% python3 -q
>>> import numpy as np
>>> import numpy.linalg as la
>>> np.set_printoptions(suppress=True, linewidth=140)
>>> E = np.loadtxt("arr.csv", delimiter=",")
>>> E
array([[-1.4,  1.3,  4.9,  1.7,  2.5],
       [-1.7, -0.1,  4.1,  2.9,  2.7],
       [ 0.2, -0.6,  5.5,  3.6,  4.7],
       [-0.5, -0.4,  6.7,  3.3,  3. ],
       [ 0.9,  1.1,  6.3,  3.5,  4.8],
       [ 0. ,  1.6,  6.1,  3.1,  4.1],
       [-0.3,  1. ,  5.7,  4. ,  1.4],
       [-0.4,  0.2,  6.5,  3.4,  4.6],
       [ 1. , -1.4,  5.6,  4.5,  2.1],
       [-2.3, -0.2,  4.8,  1.5,  1.9],
       [-1. ,  0.3,  4.6,  2.4,  4.1],
       [-1. ,  2. ,  3.5,  2.3,  2.7],
       [-0.2,  0.1,  6.3,  3. ,  3.8],
       [ 0.3,  0.4,  6.8,  1.9,  3.4],
       [-0.1,  0.2,  5.8,  4.7,  1.7],
       [ 1. ,  1. ,  5.7,  2.1,  2.2],
       [-0.5, -0.9,  7.5,  2.3,  3.6],
       [-1.5,  1.1,  4.5,  2.2,  3.7],
       [-1.4,  0.7,  7.1,  3. ,  3.9],
       [-0.4, -2.5,  5.4,  3.7,  2.7],
       [-0.7,  1.2,  6.6,  2.9,  3. ],
       [ 0.3,  2.6,  6.7,  2.5,  3.6],
       [-0.9,  1.2,  7.1,  2.5,  3.4],
       [-0.3, -1.3,  5.1,  3.3,  2.2],
       [ 0. ,  0.9,  6. ,  3.2,  4. ]])
>>> r0, r1 = E[16], E[7]
>>> round(r0 @ r1, 1)
np.float64(73.2)
>>> p = (r0 @ r1) / (r0 @ r0) * r0
>>> la.matrix_rank(np.outer(r0, r1))
np.int64(1)
>>> round(float((r1 - p) @ r0), 1)
-0.0
>>> np.round(np.outer(r0, r1), 1)
array([[ 0.2, -0.1, -3.2, -1.7, -2.3],
       [ 0.4, -0.2, -5.9, -3.1, -4.1],
       [-3. ,  1.5, 48.8, 25.5, 34.5],
       [-0.9,  0.5, 15. ,  7.8, 10.6],
       [-1.4,  0.7, 23.4, 12.2, 16.6]])
>>> W = np.array([[-1, 0, 2, -1],
...     [-2, 1, -1, 0],
...     [1, 1, 1, -1],
...     [1, -1, -1, 0],
...     [0, -1, -2, 0]])
>>> beta = np.array([-1, -1, 3, 3])
>>> hid = np.maximum(E @ W + beta, 0)
>>> la.matrix_rank(hid)
np.int64(4)
>>> hid.round(1)
array([[ 4.4,  1. ,  0. ,  0. ],
       [ 7.9,  0. ,  0. ,  0.6],
       [ 9.1,  0. ,  0. ,  0. ],
       [10.3,  0. ,  0. ,  0. ],
       [ 5.7,  0. ,  0. ,  0. ],
       [ 5. ,  0. ,  0. ,  0. ],
       [ 7. ,  0.3,  0.3,  0. ],
       [ 8.9,  0. ,  0. ,  0. ],
       [10.9,  0. ,  3.3,  0. ],
       [ 8. ,  0.2,  0. ,  0.5],
       [ 6.4,  0. ,  0. ,  0. ],
       [ 1.8,  0. ,  0. ,  0.5],
       [ 8.3,  0. ,  0. ,  0. ],
       [ 6.6,  0.9,  1.3,  0. ],
       [ 9.2,  0. ,  0.3,  0. ],
       [ 3.8,  1.4,  3.2,  0. ],
       [11.1,  0. ,  0.9,  0. ],
       [ 5. ,  0. ,  0. ,  0. ],
       [ 9.1,  0. ,  0. ,  0. ],
       [13.5,  0. ,  1. ,  0. ],
       [ 6.8,  0.9,  0. ,  0. ],
       [ 2.7,  2.2,  0. ,  0. ],
       [ 7.1,  1.4,  0. ,  0. ],
       [10.3,  0. ,  1.1,  0. ],
       [ 6.4,  0. ,  0. ,  0. ]])
>>> basis = np.array([[2, -7], [7, 0], [6, -9], [-4, 4]])
>>> W @ basis
array([[ 14, -15],
       [ -3,  23],
       [ 19, -20],
       [-11,   2],
       [-19,  18]])
>>> Y = np.array([[1, 0], [1, 0]])
>>> Y[-1] = Y[0]
>>> J = Y + 0.3 * np.eye(2)
>>> J
array([[1.3, 0. ],
       [1. , 0.3]])
>>> def softmax(z):
...     e = np.exp(z - z.max(axis=-1, keepdims=True))
...     return e / e.sum(axis=-1, keepdims=True)
... 
>>> np.round(softmax(J[0]), 1)
array([0.8, 0.2])
>>> S = J @ J.T / np.sqrt(2)
>>> np.round(softmax(S), 1)
array([[0.6, 0.4],
       [0.5, 0.5]])
>>> [int(la.matrix_rank(la.matrix_power(J, p))) for p in range(1, 3)]
[2, 2]
>>> np.round(la.matrix_power(J - np.diag(np.diag(J)), 2), 1)
array([[0., 0.],
       [0., 0.]])
>>> Y = J / la.norm(J, axis=1, keepdims=True)
>>> cov = Y @ Y.T
>>> np.argwhere(np.triu(np.abs(cov) > 0.95, 1))
array([[0, 1]])
>>> (np.abs(cov) > 0.9).astype(int)
array([[1, 1],
       [1, 1]])
>>> cov[0].round(1)
array([1., 1.])
>>> (cov - 2 * np.eye(2)).round(6).argmax(axis=1)
array([1, 0])
>>> np.round(la.norm(J, axis=0), 1)
array([1.6, 0.3])
>>> np.round(la.norm(J, axis=1), 1)
array([1.3, 1. ])
>>> np.round(la.norm(J[0] - J[1]), 1)
np.float64(0.4)
>>> round(la.norm(J) ** 2 / la.norm(J, 2) ** 2, 1)
np.float64(1.0)
>>> np.round(la.norm(J[0], 1), 1), round(float(la.norm(J[0], np.inf)), 1)
(np.float64(1.3), 1.3)
>>> np.round(la.det(2 * J), 1), round(float(la.det(J)), 1)
(np.float64(1.6), 0.4)
>>> np.round(la.eigvals(J), 1)
array([0.3, 1.3])
>>> np.round(la.eigvals(J).sum().real, 1)
np.float64(1.6)
>>> np.einsum("ii->", J)
np.float64(1.6)
>>> round(la.det(J[::-1]), 1)
np.float64(-0.4)
>>> data = np.array([[-8.3, -1.6, 0.9, 7.5],
...     [-3.1, -5.0, -2.9, 6.0],
...     [-3.1, 4.2, 3.2, 1.7],
...     [5.5, 7.3, -0.4, -3.3],
...     [-6.2, 0.9, 1.3, 5.3],
...     [1.0, -1.3, 0.9, -3.3],
...     [-3.2, -2.9, 5.5, -4.4],
...     [5.3, -3.7, -7.4, 0.7],
...     [5.4, 6.2, 2.5, -7.3],
...     [0.3, 1.3, 1.3, -1.3],
...     [3.6, 0.8, 1.7, -5.4],
...     [-0.5, -1.3, -0.9, 1.3],
...     [8.2, 1.8, -0.4, -8.1],
...     [2.2, 2.6, 3.9, -6.0]])
>>> x = np.array([0, 1, 1, 2])
>>> target = data @ x
>>> try:
...     la.solve(data, target)
... except la.LinAlgError as e:
...     print(e)
... 
Last 2 dimensions of the array must be square
>>> np.round(la.solve(data.T @ data, data.T @ target), 1) + 0
array([0., 1., 1., 2.])
>>> target.round(1)
array([ 14.3,   4.1,  10.8,   0.3,  12.8,  -7. ,  -6.2,  -9.7,  -5.9,   0. ,  -8.3,   0.4, -14.8,  -5.5])
>>> np.round(la.pinv(data) @ data, 1) + 0
array([[1., 0., 0., 0.],
       [0., 1., 0., 0.],
       [0., 0., 1., 0.],
       [0., 0., 0., 1.]])
>>> np.round(la.lstsq(data, target)[0], 1) + 0
array([0., 1., 1., 2.])
>>> rng = np.random.default_rng(46022)
>>> target = target + 0.3 * rng.normal(size=14)
>>> target.round(1)
array([ 14. ,   4. ,  10.7,   0.4,  12.6,  -7.3,  -6.2,  -9.9,  -5.7,   0.5,  -8.7,   0.3, -14.6,  -5.7])
>>> beta, *_ = la.lstsq(data, target)
>>> beta.round()
array([0., 1., 1., 2.])
>>> np.round(la.norm(target - data @ beta), 1)
np.float64(0.9)
>>> np.round(data.T @ (target - data @ beta), 1) + 0
array([0., 0., 0., 0.])
>>> [round(float(la.norm(la.solve(data.T @ data + lam * np.eye(4), data.T @ target))), 2) for lam in (0, 1, 10, 100)]
[2.51, 2.09, 1.87, 1.29]
>>> cen = data - data.mean(axis=0)
>>> vecs = la.svd(cen)[2][:3]
>>> Y = cen - cen @ vecs.T @ vecs
>>> la.norm(Y, axis=1).round(6).argmax()
np.int64(1)
>>> np.round(Y.std(axis=0), 1) + 0
array([0.1, 0. , 0.1, 0.1])
>>> np.round((cen @ vecs.T).std(axis=0), 1)
array([6.7, 3.9, 2.7])
>>> np.round(np.cov(cen @ vecs.T, rowvar=False), 1) + 0
array([[47.9,  0. ,  0. ],
       [ 0. , 16.4,  0. ],
       [ 0. ,  0. ,  7.8]])
>>> round(float(la.norm(Y) / la.norm(cen)), 1)
0.0
>>> feats = np.load("mat.npy")
>>> feats
array([[-1.2,  0.9,  0.4],
       [ 0.1, -1.2,  0. ],
       [ 0.2,  1.9, -0.1],
       [-4.5,  0.8,  1.5],
       [-6. , -1.1,  2. ],
       [ 3.4,  1.6, -1.1],
       [ 1. ,  0. , -0.3],
       [ 0.6,  1.2, -0.2],
       [ 3.6, -0.7, -1.2],
       [ 3.5, -0.2, -1.2],
       [ 1.8, -1. , -0.6],
       [-4.2,  0.8,  1.4],
       [ 1.9,  0.3, -0.7],
       [ 2.9, -1.6, -0.9],
       [ 3.3, -0.2, -1.1],
       [ 1.6, -1.1, -0.5],
       [-3.6,  0. ,  1.2],
       [ 3.5,  0.2, -1.1],
       [-2.2, -0.2,  0.7],
       [-0.5,  0.1,  0.2],
       [ 2. ,  0.3, -0.7],
       [-4.8, -0.2,  1.6],
       [ 0.6,  2.6, -0.2],
       [ 0.6,  0.1, -0.2],
       [ 0. ,  0.9,  0. ],
       [ 1.6,  0.5, -0.5],
       [-1.5,  0.6,  0.5],
       [-5.2, -0.6,  1.7],
       [-6.3, -1.1,  2.1],
       [ 1. ,  1.6, -0.3],
       [-4.2,  0.6,  1.4],
       [-1. ,  1.1,  0.3]])
>>> idx = feats[:, 0] > np.median(feats[:, 0])
>>> r0 = feats[idx].mean(axis=0) - feats[~idx].mean(axis=0)
>>> np.round((((feats - feats.mean(axis=0)) @ r0 > 0) == idx).mean(), 1)
np.float64(0.9)
>>> np.argsort(-np.abs(r0).round(6), kind="stable")
array([0, 2, 1])
>>> ((feats - feats.mean(axis=0)) @ r0 > 0).astype(int)
array([0, 1, 1, 0, 0, 1, 1, 1, 1, 1, 1, 0, 1, 1, 1, 1, 0, 1, 0, 0, 1, 0, 1, 1, 1, 1, 0, 0, 0, 1, 0, 0])
>>> idx.astype(int)
array([0, 0, 0, 0, 0, 1, 1, 1, 1, 1, 1, 0, 1, 1, 1, 1, 0, 1, 0, 0, 1, 0, 1, 1, 0, 1, 0, 0, 0, 1, 0, 0])
>>> A, _ = la.qr(np.array([[-1.1, 1.2, 1.0, 0.3],
...     [-0.5, -1.8, 0.0, 0.3],
...     [-1.1, 1.6, -0.6, -2.6],
...     [0.0, 0.8, 1.2, 0.7]]))
>>> A.round(1)
array([[-0.7,  0.1,  0.5, -0.5],
       [-0.3, -0.9,  0.1,  0.3],
       [-0.7,  0.3, -0.5,  0.4],
       [ 0. ,  0.3,  0.7,  0.7]])
>>> O = A.astype(float).copy()
>>> for j in range(4):
...     O[:, j] -= O[:, :j] @ (O[:, :j].T @ O[:, j])
...     O[:, j] /= la.norm(O[:, j])
... 
>>> O.round(1)
array([[-0.7,  0.1,  0.5, -0.5],
       [-0.3, -0.9,  0.1,  0.3],
       [-0.7,  0.3, -0.5,  0.4],
       [ 0. ,  0.3,  0.7,  0.7]])
>>> np.round(O.T @ A, 1) + 0
array([[1., 0., 0., 0.],
       [0., 1., 0., 0.],
       [0., 0., 1., 0.],
       [0., 0., 0., 1.]])
>>> r0 = np.array([3, 2, 2, 3])
>>> Y = A + np.outer(r0, np.eye(4)[1])
>>> round(la.det(Y) / la.det(A), 1), np.round(1 + la.solve(A, r0)[1], 1)
(np.float64(1.1), np.float64(1.1))
>>> x = np.array([6, 2, 2, 5])
>>> np.round(np.sort(np.abs(np.degrees(np.angle(la.eigvals(A))))), 1)
array([  0. , 136.3, 136.3, 180. ])
>>> np.round(A.T @ (A @ x), 1)
array([6., 2., 2., 5.])
>>> np.round(np.abs(la.eigvals(A)), 1)
array([1., 1., 1., 1.])
>>> F = np.load("layer6.npy")
>>> F
array([[-3.3, -1.6, -5.5, -6.4,  3.9],
       [ 1.2,  5.4,  0.2, -7.9,  2.8],
       [-1.7,  1.8, -3.5, -8.7, -2.3],
       [-6.8,  2.8,  3.5, -5.7,  0.9],
       [ 3.5,  1.8, -1.1,  0.1, -9.1],
       [-3.3,  4.9,  8. ,  0.6, -0.9],
       [ 1.3,  4.8,  6.4,  1.5,  5.7],
       [ 2.2, -7.4,  4.5,  0.2,  4.6],
       [ 6.4,  1.6, -1.6,  7.3, -0.4],
       [-4.8,  3. , -8.3, -0.4,  0.3],
       [-1.1, -0.3,  5. , -3.9,  7.6],
       [ 6.5, -6. , -2.3, -2.6,  3.3],
       [ 1.7,  1.2,  4.2, -2.2, -8.6],
       [ 4.2,  1.1, -4.9,  5.5,  5.1],
       [ 0.8,  3.4,  6.1, -5.8,  4.1],
       [-4. ,  4.4, -6.6,  3.5,  2.9],
       [ 5.6,  1.5,  1.7,  5.8, -5.5],
       [ 1.7,  6.4,  3.9,  2.9, -5.7],
       [ 0.9, -7.1,  1.7,  6.7, -0.6],
       [-2.2,  1.6,  4.7, -6.2, -5.7],
       [-5. ,  3.2,  7. ,  2. ,  3.4],
       [ 8.1,  0.7, -0.8,  0.6, -5.7],
       [ 2.9,  3.4, -7.9, -2.6, -3.3],
       [ 2.1, -2.3, -2.3, -7.5,  5.4],
       [ 6.5, -6.7,  0. , -2.4, -2.8],
       [-4. , -5. ,  1.3,  6.9, -3.1],
       [-6.2, -4.7,  1.3, -4.9, -3.7],
       [-4.5, -1.9, -5.3,  6.5,  2.5],
       [-7.9,  4.7, -1.6, -2.7,  2.6]])
>>> np.argsort(-la.norm(feats, axis=0).round(6), kind="stable")[:3]
array([0, 2, 1])
>>> cov = np.cov(feats, rowvar=False)
>>> cov.round(1)
array([[ 9.3,  0.3, -3.1],
       [ 0.3,  1. , -0.1],
       [-3.1, -0.1,  1. ]])
>>> np.round(la.eigvalsh(cov)[::-1], 1) + 0
array([10.3,  1. ,  0. ])
>>> np.argsort(-feats.std(axis=0).round(6), kind="stable")
array([0, 2, 1])
>>> np.round(np.median(feats, axis=0), 1)
array([ 0.4,  0.2, -0.2])
>>> np.argwhere(np.triu(np.abs(np.corrcoef(feats.T)) > 0.8, 1))
array([[0, 2]])
>>> K = np.array([[2, 4, 2, 4, 2, 4],
...     [4, 4, 4, 4, 4, 4],
...     [0, 1, 0, 1, 0, 1],
...     [2, 4, 2, 4, 2, 4],
...     [4, 4, 4, 4, 4, 4],
...     [0, 1, 0, 1, 0, 1]])
>>> np.argsort(-la.norm(K, axis=0).round(6), kind="stable")[:3]
array([1, 3, 5])
>>> np.round(la.norm(K, 2) / la.norm(K), 1)
np.float64(1.0)
>>> cov = K.T @ K
>>> np.round(la.eigvalsh(cov)[::-1], 1) + 0
array([308.2,   9.8,   0. ,   0. ,   0. ,   0. ])
>>> cov
array([[40, 48, 40, 48, 40, 48],
       [48, 66, 48, 66, 48, 66],
       [40, 48, 40, 48, 40, 48],
       [48, 66, 48, 66, 48, 66],
       [40, 48, 40, 48, 40, 48],
       [48, 66, 48, 66, 48, 66]])
>>> Uu, sv, Vt = la.svd(cov)
>>> vecs = Vt[:(sv > 1e-8).sum()]
>>> x = cov[1] + 3 * cov[0] + rng.integers(2) * np.eye(6)[1]
>>> x
array([168., 211., 168., 210., 168., 210.])
>>> np.round(vecs.T @ vecs, 1) + 0
array([[0.3, 0. , 0.3, 0. , 0.3, 0. ],
       [0. , 0.3, 0. , 0.3, 0. , 0.3],
       [0.3, 0. , 0.3, 0. , 0.3, 0. ],
       [0. , 0.3, 0. , 0.3, 0. , 0.3],
       [0.3, 0. , 0.3, 0. , 0.3, 0. ],
       [0. , 0.3, 0. , 0.3, 0. , 0.3]])
>>> np.allclose(vecs.T @ vecs @ x, x)
False
>>> np.round(np.diag(vecs.T @ vecs), 1)
array([0.3, 0.3, 0.3, 0.3, 0.3, 0.3])
>>> round(float(la.norm(x - vecs.T @ vecs @ x)), 1)
0.8
>>> W0 = np.tril(np.array([[-1, 2, 0, 0], [-2, -2, -2, -2], [0, 1, 2, 1], [-1, 2, 2, -2]]), -1) + np.eye(4, dtype=int)
>>> W0
array([[ 1,  0,  0,  0],
       [-2,  1,  0,  0],
       [ 0,  1,  1,  0],
       [-1,  2,  2,  1]])
>>> Y = la.inv(W0)
>>> np.round(W0 @ Y, 1) + 0
array([[1., 0., 0., 0.],
       [0., 1., 0., 0.],
       [0., 0., 1., 0.],
       [0., 0., 0., 1.]])
>>> np.round(la.slogdet(W0)[0], 1)
np.float64(1.0)
>>> round(float(la.cond(W0)), 1)
13.8
>>> np.round(la.det(W0) * Y, 1) + 0
array([[ 1.,  0.,  0.,  0.],
       [ 2.,  1.,  0.,  0.],
       [-2., -1.,  1.,  0.],
       [ 1.,  0., -2.,  1.]])
>>> np.round(la.inv(Y), 1)
array([[ 1.,  0.,  0.,  0.],
       [-2.,  1., -0., -0.],
       [-0.,  1.,  1., -0.],
       [-1.,  2.,  2.,  1.]])
